$ python -q
>>> import numpy as np
>>> import numpy.linalg as la
>>> np.set_printoptions(precision=2, suppress=True, linewidth=140)
>>> rnd = lambda a: np.round(a, 2) + 0
>>> arr = np.load("data.npy")
>>> arr
array([[-1.23, -0.36,  2.32, -3.98, -1.46],
       [-0.12, -0.23,  0.3 ,  2.58,  4.26],
       [ 2.82, -0.85,  0.78, -2.2 ,  3.3 ],
       [-1.82,  1.76,  1.67, -2.98,  2.63],
       [ 0.85,  3.97, -0.14, -0.68,  2.84],
       [-1.44,  2.24, -2.99,  1.71, -2.46],
       [-1.58, -0.5 ,  3.01,  3.61, -0.3 ],
       [-2.29, -3.6 , -0.47, -0.78, -2.45],
       [-2.76, -3.28, -0.35, -0.05,  2.55],
       [ 1.68,  3.06, -1.94, -0.96, -2.86],
       [ 1.14, -0.86, -1.22, -2.32,  4.01],
       [-0.23, -4.51,  0.28,  1.98,  0.77],
       [ 4.13,  0.93, -2.55, -0.44, -0.62],
       [ 0.66,  4.56, -1.9 , -0.05,  0.4 ],
       [ 0.01,  3.25, -2.01, -1.79,  2.68],
       [-0.48,  4.14, -0.99,  2.44, -0.81],
       [ 1.91, -0.86,  2.26, -1.02,  3.8 ],
       [ 3.26,  1.4 , -3.32, -0.66, -0.95],
       [ 3.64,  2.9 ,  0.66, -1.09,  1.32],
       [-1.42, -2.61,  0.93, -3.78,  0.99],
       [ 0.32,  3.72, -1.88,  0.76,  2.64],
       [ 0.81, -0.64, -4.75, -0.57, -1.02]])
>>> A2 = np.c_[arr[:, :1] @ np.array([[-2]]), np.array([-4, 5, -3, 4, -4, 2, 2, -4, 4, 4, 1, -5, -5, 2, 0, 0, -2, 2, -3, 2, -3, 4])]
>>> A2
array([[ 2.46, -4.  ],
       [ 0.24,  5.  ],
       [-5.64, -3.  ],
       [ 3.64,  4.  ],
       [-1.7 , -4.  ],
       [ 2.88,  2.  ],
       [ 3.16,  2.  ],
       [ 4.58, -4.  ],
       [ 5.52,  4.  ],
       [-3.36,  4.  ],
       [-2.28,  1.  ],
       [ 0.46, -5.  ],
       [-8.26, -5.  ],
       [-1.32,  2.  ],
       [-0.02,  0.  ],
       [ 0.96,  0.  ],
       [-3.82, -2.  ],
       [-6.52,  2.  ],
       [-7.28, -3.  ],
       [ 2.84,  2.  ],
       [-0.64, -3.  ],
       [-1.62,  4.  ]])
>>> rnd(la.norm(A2 - arr @ la.lstsq(arr, A2)[0], axis=0))
array([ 0.  , 13.71])
>>> la.matrix_rank(A2)
np.int64(2)
>>> rnd(la.norm(la.qr(arr)[0].T @ A2, axis=0) ** 2 / ((A2 ** 2).sum(axis=0) + 1e-12))
array([1.  , 0.21])
>>> cent = arr[[13, 17]].astype(float)
>>> for _ in range(4):
...     labels = la.norm(arr[:, None] - cent, axis=-1).argmin(axis=1)
...     cent = np.array([arr[labels == j].mean(axis=0) for j in range(2)])
... 
>>> labels
array([1, 0, 1, 1, 0, 0, 0, 1, 1, 0, 1, 1, 0, 0, 0, 0, 1, 0, 0, 1, 0, 1])
>>> rnd(cent[1] - cent[0])
array([-1.22, -4.03,  1.29, -2.02,  0.8 ])
>>> np.bincount(labels)
array([12, 10])
>>> A2 = arr / np.sqrt((arr ** 2).mean(axis=1, keepdims=True))
>>> la.matrix_rank(A2) == la.matrix_rank(arr)
np.True_
>>> rnd(la.norm(A2, axis=1))
array([2.24, 2.24, 2.24, 2.24, 2.24, 2.24, 2.24, 2.24, 2.24, 2.24, 2.24, 2.24, 2.24, 2.24, 2.24, 2.24, 2.24, 2.24, 2.24, 2.24, 2.24, 2.24])
>>> la.matrix_rank(arr - arr.mean(axis=1, keepdims=True))
np.int64(4)
>>> proj = arr @ la.solve(arr.T @ arr, arr.T)
>>> rnd(la.eigvalsh(proj))
array([0., 0., 0., 0., 0., 0., 0., 0., 0., 0., 0., 0., 0., 0., 0., 0., 0., 1., 1., 1., 1., 1.])
>>> np.allclose(proj @ proj, proj)
True
>>> rnd(proj @ arr[:, 4])
array([-1.46,  4.26,  3.3 ,  2.63,  2.84, -2.46, -0.3 , -2.45,  2.55, -2.86,  4.01,  0.77, -0.62,  0.4 ,  2.68, -0.81,  3.8 , -0.95,  1.32,
        0.99,  2.64, -1.02])
>>> E = np.load("mat.npy")
>>> E
array([[-2,  0,  0,  0],
       [ 9, -4,  0,  0],
       [ 2, -4,  5,  0],
       [ 0,  7, -4, -1]])
>>> def softmax(z):
...     e = np.exp(z - z.max(axis=-1, keepdims=True))
...     return e / e.sum(axis=-1, keepdims=True)
... 
>>> rnd(softmax(E[2]))
array([0.05, 0.  , 0.95, 0.01])
>>> rnd(softmax(E).sum(axis=1))
array([1., 1., 1., 1.])
>>> S = E @ E.T / np.sqrt(4)
>>> rnd(softmax(S + np.triu(np.full(S.shape, -np.inf), 1)))
array([[1., 0., 0., 0.],
       [0., 1., 0., 0.],
       [0., 0., 1., 0.],
       [0., 0., 0., 1.]])
>>> rnd(softmax(S)[2] @ E)
array([ 2.03, -4.  ,  4.98,  0.  ])
>>> x0 = np.array([-1, 2, -3, 2])
>>> h = np.maximum(E @ x0, 0)
>>> E * (h > 1e-9)[:, None]
array([[-2,  0,  0,  0],
       [ 0,  0,  0,  0],
       [ 0,  0,  0,  0],
       [ 0,  7, -4, -1]])
>>> np.maximum(E @ x0, 0) - np.maximum(-E @ x0, 0)
array([  2, -17, -25,  24])
>>> E.T @ h
array([ -4, 168, -96, -24])
>>> np.flatnonzero(h > 1e-9)
array([0, 3])
>>> W1 = np.array([[9, 4, 8], [0, 7, 0], [0, 1, 5], [3, 3, 5]])
>>> b = np.array([1, 0, 2])
>>> H = np.maximum(E @ W1 + b, 0)
>>> (H > 0).mean(axis=0)
array([0.5, 0.5, 0.5])
>>> la.matrix_rank(H)
np.int64(3)
>>> cent = np.array([[5, -7, 8], [-3, 5, 6], [-3, 2, 3]])
>>> (H @ cent).round(6).argmax(axis=1)
array([0, 2, 2, 2])
>>> W1 @ cent
array([[  9, -27, 120],
       [-21,  35,  42],
       [-18,  15,  21],
       [ -9,   4,  57]])
>>> t3 = np.stack([E, -2 * E, E[::-1]])
>>> t3.shape
(3, 4, 4)
>>> la.matrix_rank(t3.reshape(3, -1))
np.int64(2)
>>> [int(la.matrix_rank(la.matrix_power(E, p))) for p in range(1, 5)]
[4, 4, 4, 4]
>>> la.matrix_power(E - np.diag(np.diag(E)), 4)
array([[0, 0, 0, 0],
       [0, 0, 0, 0],
       [0, 0, 0, 0],
       [0, 0, 0, 0]])
>>> cent = np.sign(np.array([[2, 3, 3, -1], [0, 2, 3, -2], [-2, -2, 1, -2], [1, -1, -2, 3]]))
>>> A2 = (np.tril(cent, -1) + np.eye(4)) @ (np.triu(cent, 1) + np.eye(4))
>>> ev = np.array([4, 0, -4, 2])
>>> M = np.rint(A2 * ev @ la.inv(A2)) + 0
>>> M
array([[  0., -20., -10.,  -6.],
       [ -4., -16., -10.,  -6.],
       [  0.,  20.,  10.,   6.],
       [  8.,  16.,  12.,   8.]])
>>> rnd(np.sort(np.abs(la.eigvals(M))))
array([0., 2., 4., 4.])
>>> rnd(la.det(M))
np.float64(0.0)
>>> np.allclose(M @ M.T, M.T @ M)
False
>>> rank = la.matrix_rank(M)
>>> rank
np.int64(3)
>>> N = la.svd(M)[2][rank:].T
>>> np.allclose(M @ N, 0)
True
>>> la.matrix_rank(M.T @ M), la.matrix_rank(M @ M.T)
(np.int64(3), np.int64(3))
>>> rnd(M @ N)
array([[0.],
       [0.],
       [0.],
       [0.]])
>>> left, sig, Vh = la.svd(M)
>>> evecs = Vh[:(sig > 1e-8).sum()]
>>> rng = np.random.default_rng(386839)
>>> x0 = M[2] + 4 * M[3] + rng.integers(2) * np.eye(4)[2]
>>> x0
array([32., 84., 59., 38.])
>>> rnd(np.diag(evecs.T @ evecs))
array([0.83, 0.83, 0.33, 1.  ])
>>> rnd(la.norm(x0 - evecs.T @ evecs @ x0))
np.float64(0.82)
>>> np.allclose(evecs.T @ evecs @ x0, x0)
False
>>> rnd(evecs.T @ evecs)
array([[ 0.83, -0.17,  0.33,  0.  ],
       [-0.17,  0.83,  0.33,  0.  ],
       [ 0.33,  0.33,  0.33,  0.  ],
       [ 0.  ,  0.  ,  0.  ,  1.  ]])
>>> F = np.loadtxt("run3.csv", delimiter=",")
>>> F
array([[ 1.,  1., -1., -1., -1., -1.,  1.,  1.],
       [ 1., -1.,  1., -1.,  1., -1.,  1., -1.],
       [ 1.,  1.,  1.,  1.,  1.,  1.,  1.,  1.],
       [ 1., -1.,  1., -1., -1.,  1., -1.,  1.],
       [ 1.,  1., -1., -1.,  1.,  1., -1., -1.],
       [ 1., -1., -1.,  1., -1.,  1.,  1., -1.]])
>>> F.sum(axis=0)
array([ 6.,  0.,  0., -2.,  0.,  2.,  2.,  0.])
>>> F.sum(axis=1)
array([0., 0., 8., 0., 0., 0.])
>>> np.unravel_index(np.abs(F).argmax(), F.shape)
(np.int64(0), np.int64(0))
>>> rnd(F.mean(axis=0))
array([ 1.  ,  0.  ,  0.  , -0.33,  0.  ,  0.33,  0.33,  0.  ])
>>> F - F[0]
array([[ 0.,  0.,  0.,  0.,  0.,  0.,  0.,  0.],
       [ 0., -2.,  2.,  0.,  2.,  0.,  0., -2.],
       [ 0.,  0.,  2.,  2.,  2.,  2.,  0.,  0.],
       [ 0., -2.,  2.,  0.,  0.,  2., -2.,  0.],
       [ 0.,  0.,  0.,  0.,  2.,  2., -2., -2.],
       [ 0., -2.,  0.,  2.,  0.,  2.,  0., -2.]])
>>> rnd(la.svd(F, compute_uv=False))
array([2.83, 2.83, 2.83, 2.83, 2.83, 2.83])
>>> F.shape
(6, 8)
>>> left, sig, Vh = la.svd(F, full_matrices=False)
>>> rnd(Vh @ Vh.T)
array([[1., 0., 0., 0., 0., 0.],
       [0., 1., 0., 0., 0., 0.],
       [0., 0., 1., 0., 0., 0.],
       [0., 0., 0., 1., 0., 0.],
       [0., 0., 0., 0., 1., 0.],
       [0., 0., 0., 0., 0., 1.]])
>>> A = np.array([[0, 0, 1, 0], [0, 0, 0, 0], [1, 0, 0, 1], [0, 0, 1, 0]])
>>> ev, evecs = la.eigh(A)
>>> rnd(evecs.T @ A @ evecs)
array([[-1.41,  0.  ,  0.  ,  0.  ],
       [ 0.  ,  0.  ,  0.  ,  0.  ],
       [ 0.  ,  0.  ,  0.  ,  0.  ],
       [ 0.  ,  0.  ,  0.  ,  1.41]])
>>> (ev > 1e-8).sum(), (ev < -1e-8).sum()
(np.int64(1), np.int64(1))
>>> J = np.loadtxt("layer0.csv", delimiter=",")
>>> J
array([[  1.1,   0.8,  -0.5,  -1.3,   0.1,  -0.5],
       [  0.3,  -2. ,  -0.4,  -1.2,  -0.6,  -0.7],
       [ -0.3,   0. ,  -0.1,   0.7,  -1. ,   1.4],
       [  1.2,   0.3,   0.1,  -1.6,   1.7,  -1. ],
       [  1. ,  -1.2,  -1. ,  -0.4,   1.5,   0.5],
       [ -0.6,  -0.1,  -0.5,  -1.4,   2.8,  -0.8],
       [ -0.9,  -0.9,  -1.8,   0.3,  -0.7,   2.6],
       [  0.2,  -0.3,   0.2,  -0.8,   1.1,  -0.7],
       [  0.1,   0.9,  -0.7,  -1.8,   1. ,  -0.8],
       [  0.8,  -0.1,  -0.1,   1.8,  -3.6,   1. ],
       [ -0.8,  -0.1,  -1.4,  -0.4,   0.6,   0.4],
       [  0.9,   0.5,  -0.9,   1.6,   0.1,   0.8],
       [  1.6,   0.2,  -1. ,  -0.4,  -0.1,  -0.4],
       [  0.2,   0.2,   1. ,  -2.5,   0.8,  -0.2],
       [  0. ,  -0.8,  -0.3,   1.2,  -0.7,  -0.5],
       [ -0.3,   1.6,   1.4,  -0.2,   0. ,  -0.3],
       [ -0.6,   1.1,   0.5,  -0.6,  -0.9,  -0.1],
       [ -2. , -12. ,  28. ,   0. , -36. ,  12. ],
       [ -0.7,  -0.2,   0.8,   0.5,   0.6,  -0.4]])
>>> x0 = np.array([3, 3, 1, -3, -2, 3])
>>> y = J @ x0
>>> rnd(y)
array([ 7.4, -2.8,  3.1,  3. , -1.9, -6.4,  1.1, -2. ,  3.3,  6.8, -2.9,  0.7,  4.6,  7.5, -6.4,  5. ,  5.3, 94. , -5.8])
>>> rnd(la.solve(J.T @ J, J.T @ y))
array([ 3.,  3.,  1., -3., -2.,  3.])
>>> rnd(la.lstsq(J, y)[0])
array([ 3.,  3.,  1., -3., -2.,  3.])
>>> rnd(la.pinv(J) @ J)
array([[1., 0., 0., 0., 0., 0.],
       [0., 1., 0., 0., 0., 0.],
       [0., 0., 1., 0., 0., 0.],
       [0., 0., 0., 1., 0., 0.],
       [0., 0., 0., 0., 1., 0.],
       [0., 0., 0., 0., 0., 1.]])
>>> y = y + 0.05 * rng.normal(size=19)
>>> rnd(y)
array([ 7.41, -2.79,  3.05,  3.02, -1.96, -6.3 ,  1.02, -1.9 ,  3.2 ,  6.72, -2.9 ,  0.67,  4.65,  7.44, -6.41,  5.01,  5.26, 93.99, -5.81])
>>> b, *_ = la.lstsq(J, y)
>>> [round(float(la.norm(la.solve(J.T @ J + lam * np.eye(6), J.T @ y))), 2) for lam in (0, 1, 10, 100)]
[6.38, 5.8, 3.58, 1.95]
>>> rnd(la.norm(y - J @ b))
np.float64(0.19)
>>> b.round()
array([ 3.,  3.,  1., -3., -2.,  3.])
>>> feats = np.array([[-8, 0, 0, 0, 0],
...     [1, 5, 0, 0, 0],
...     [9, -2, -9, 0, 0],
...     [-8, -2, -8, -6, 0],
...     [0, 2, 7, 3, 0]])
>>> feats
array([[-8,  0,  0,  0,  0],
       [ 1,  5,  0,  0,  0],
       [ 9, -2, -9,  0,  0],
       [-8, -2, -8, -6,  0],
       [ 0,  2,  7,  3,  0]])
>>> left, sig, Vh = la.svd(feats)
>>> evecs = Vh[:(sig > 1e-8).sum()]
>>> x0 = feats[1] + -2 * feats[2] + rng.integers(2) * np.eye(5)[0]
>>> x0
array([-17.,   9.,  18.,   0.,   0.])
>>> np.allclose(evecs.T @ evecs @ x0, x0)
True
